% python3 -q
>>> import numpy as np
>>> from numpy import linalg as LA
>>> np.set_printoptions(precision=3, suppress=True, linewidth=200)
>>> tidy = lambda a: np.round(a, 3) + 0
>>> mat = np.loadtxt("out12.csv", delimiter=",")
>>> mat
array([[ 17.231,   7.843,  12.021,  27.106, -18.799,   5.457],
       [ -5.076,  -3.557,  -1.186,   1.335,   5.969,  -5.918],
       [ -5.267,  -4.235,  -2.09 ,   1.747,   7.157,  -3.219],
       [ -7.798,  -2.453,  -2.184,  -0.429,   6.929,  -4.646],
       [ -5.801,  -2.956,  -2.697,  -0.294,   7.778,  -4.394],
       [ -5.923,  -4.046,  -2.97 ,   2.152,   7.062,  -4.843],
       [ -6.968,  -4.174,  -0.29 ,  -0.596,   7.519,  -5.168],
       [ 15.932,   8.95 ,   9.391,  26.938, -18.006,   5.73 ],
       [ 19.026,  10.245,   9.003,  26.575, -18.698,   4.682],
       [ 18.916,   7.568,  10.149,  25.64 , -17.712,   4.826],
       [ -6.739,  -4.722,  -2.858,   2.531,   6.   ,  -4.497],
       [ -6.299,  -3.987,   0.316,  -1.219,   6.577,  -4.008],
       [ 19.111,   8.419,  13.683,  24.768, -19.839,   6.96 ],
       [ 19.785,   9.185,  12.024,  26.117, -18.417,   5.111],
       [ -5.431,  -7.138,  -0.496,   0.871,   6.922,  -2.919],
       [ -7.429,  -2.848,   0.693,   1.524,   4.619,  -5.501],
       [ -6.146,  -5.076,  -0.754,   1.228,   6.551,  -4.248],
       [ 19.642,   9.33 ,   9.441,  25.214, -18.6  ,   6.787],
       [ -5.813,  -1.871,  -2.048,   1.632,   8.018,  -3.04 ],
       [ -5.613,  -3.042,  -2.002,   1.729,   6.979,  -4.437],
       [ -6.912,  -2.465,  -2.253,   1.357,   7.648,  -3.291],
       [ -6.167,  -4.961,  -1.386,   2.574,   4.828,  -2.989],
       [ 17.862,   9.053,  11.586,  25.956, -18.328,   6.879],
       [ -5.63 ,  -6.355,   0.616,   1.593,   5.799,  -2.473],
       [ 16.63 ,   9.307,  11.048,  24.476, -17.809,   7.034],
       [ 17.711,   9.146,   9.88 ,  26.654, -18.576,   7.194],
       [ 17.54 ,  10.409,   9.361,  25.473, -18.486,   3.863],
       [ 19.067,   9.057,  11.266,  26.9  , -18.196,   5.754],
       [ -5.886,  -5.263,  -0.693,   0.443,   6.804,  -3.087],
       [ 18.855,   8.425,  10.162,  26.399, -20.101,   5.72 ],
       [ 18.611,   9.773,  10.798,  25.532, -19.92 ,   6.32 ],
       [ 17.397,   8.675,  11.723,  25.209, -19.759,   7.843]])
>>> idx = mat[:, 0] > np.median(mat[:, 0])
>>> f = mat[idx].mean(axis=0) - mat[~idx].mean(axis=0)
>>> tidy((((mat - mat.mean(axis=0)) @ f > 0) == idx).mean())
np.float64(0.969)
>>> tidy(f)
array([ 23.004,  12.339,  11.34 ,  23.341, -23.904,   9.188])
